>>> import numpy as np
>>> import numpy.linalg as la
>>> np.set_printoptions(suppress=True, linewidth=200)
>>> tidy = lambda a: np.round(a, 2) + 0
>>> mat = np.loadtxt("a.csv", delimiter=",")
>>> mat
array([[ 0.,  0.,  0.,  0.,  0.,  0.,  0.,  0.,  0.,  0.,  0.,  1.],
       [10.,  0.,  0.,  0.,  1.,  0.,  0.,  0.,  0.,  0.,  0.,  0.],
       [ 0.,  0.,  0.,  0.,  0.,  0.,  0.,  0.,  0.,  0.,  0.,  6.],
       [ 2.,  0.,  1.,  0.,  2.,  0.,  0.,  1.,  0.,  0.,  2.,  1.],
       [ 7., 24.,  8., 13., 14., 10., 23., 22., 11., 15., 31., 23.],
       [ 6.,  0.,  0.,  0.,  0.,  0.,  0.,  0.,  0.,  0.,  0.,  0.],
       [ 0.,  0.,  0.,  0.,  0.,  0.,  0.,  0.,  0.,  0.,  0.,  0.],
       [ 0.,  0.,  0.,  0.,  0.,  0.,  0.,  0.,  0.,  0.,  0.,  0.],
       [19.,  0., 10., 14., 22., 10.,  0., 11., 17.,  2., 11.,  0.],
       [ 0.,  0.,  0.,  0.,  0.,  0.,  0.,  0.,  0.,  0.,  0.,  0.],
       [ 0.,  0.,  0.,  0.,  0.,  2.,  0.,  0.,  0.,  0.,  0.,  0.],
       [ 0.,  3.,  0.,  0.,  0.,  2.,  3.,  0.,  0.,  2.,  0.,  3.],
       [12., 16., 10., 15., 19., 12., 15., 20., 15., 12., 27., 14.]])
>>> U, s, VT = la.svd(mat)
>>> vecs = VT[:(s > 1e-8).sum()]
>>> rng = np.random.default_rng(428087)
>>> vec = mat[2] + 5 * mat[7] + rng.integers(2) * np.eye(12)[8]
>>> vec
array([0., 0., 0., 0., 0., 0., 0., 0., 0., 0., 0., 6.])
>>> print(tidy(np.diag(vecs.T @ vecs)))
[1.   0.44 0.92 0.45 1.   1.   0.58 0.35 0.56 0.91 0.78 1.  ]
>>> th = np.radians(120)
>>> Rm = np.eye(12)
>>> Rm[6, 6] = Rm[5, 5] = np.cos(th)
>>> Rm[6, 5], Rm[5, 6] = -np.sin(th), np.sin(th)
>>> tidy(Rm)
array([[ 1.  ,  0.  ,  0.  ,  0.  ,  0.  ,  0.  ,  0.  ,  0.  ,  0.  ,  0.  ,  0.  ,  0.  ],
       [ 0.  ,  1.  ,  0.  ,  0.  ,  0.  ,  0.  ,  0.  ,  0.  ,  0.  ,  0.  ,  0.  ,  0.  ],
       [ 0.  ,  0.  ,  1.  ,  0.  ,  0.  ,  0.  ,  0.  ,  0.  ,  0.  ,  0.  ,  0.  ,  0.  ],
       [ 0.  ,  0.  ,  0.  ,  1.  ,  0.  ,  0.  ,  0.  ,  0.  ,  0.  ,  0.  ,  0.  ,  0.  ],
       [ 0.  ,  0.  ,  0.  ,  0.  ,  1.  ,  0.  ,  0.  ,  0.  ,  0.  ,  0.  ,  0.  ,  0.  ],
       [ 0.  ,  0.  ,  0.  ,  0.  ,  0.  , -0.5 ,  0.87,  0.  ,  0.  ,  0.  ,  0.  ,  0.  ],
       [ 0.  ,  0.  ,  0.  ,  0.  ,  0.  , -0.87, -0.5 ,  0.  ,  0.  ,  0.  ,  0.  ,  0.  ],
       [ 0.  ,  0.  ,  0.  ,  0.  ,  0.  ,  0.  ,  0.  ,  1.  ,  0.  ,  0.  ,  0.  ,  0.  ],
       [ 0.  ,  0.  ,  0.  ,  0.  ,  0.  ,  0.  ,  0.  ,  0.  ,  1.  ,  0.  ,  0.  ,  0.  ],
       [ 0.  ,  0.  ,  0.  ,  0.  ,  0.  ,  0.  ,  0.  ,  0.  ,  0.  ,  1.  ,  0.  ,  0.  ],
       [ 0.  ,  0.  ,  0.  ,  0.  ,  0.  ,  0.  ,  0.  ,  0.  ,  0.  ,  0.  ,  1.  ,  0.  ],
       [ 0.  ,  0.  ,  0.  ,  0.  ,  0.  ,  0.  ,  0.  ,  0.  ,  0.  ,  0.  ,  0.  ,  1.  ]])
>>> Y = mat @ Rm.T
>>> tidy(la.svd(mat, compute_uv=False)), tidy(la.svd(Y, compute_uv=False))
(array([89.52, 31.49, 10.02,  5.56,  3.74,  1.82,  1.4 ,  0.81,  0.21,  0.  ,  0.  ,  0.  ]), array([89.52, 31.49, 10.02,  5.56,  3.74,  1.82,  1.4 ,  0.81,  0.21,  0.  ,  0.  ,  0.  ]))
>>> np.allclose(la.norm(mat, axis=1), la.norm(Y, axis=1))
True
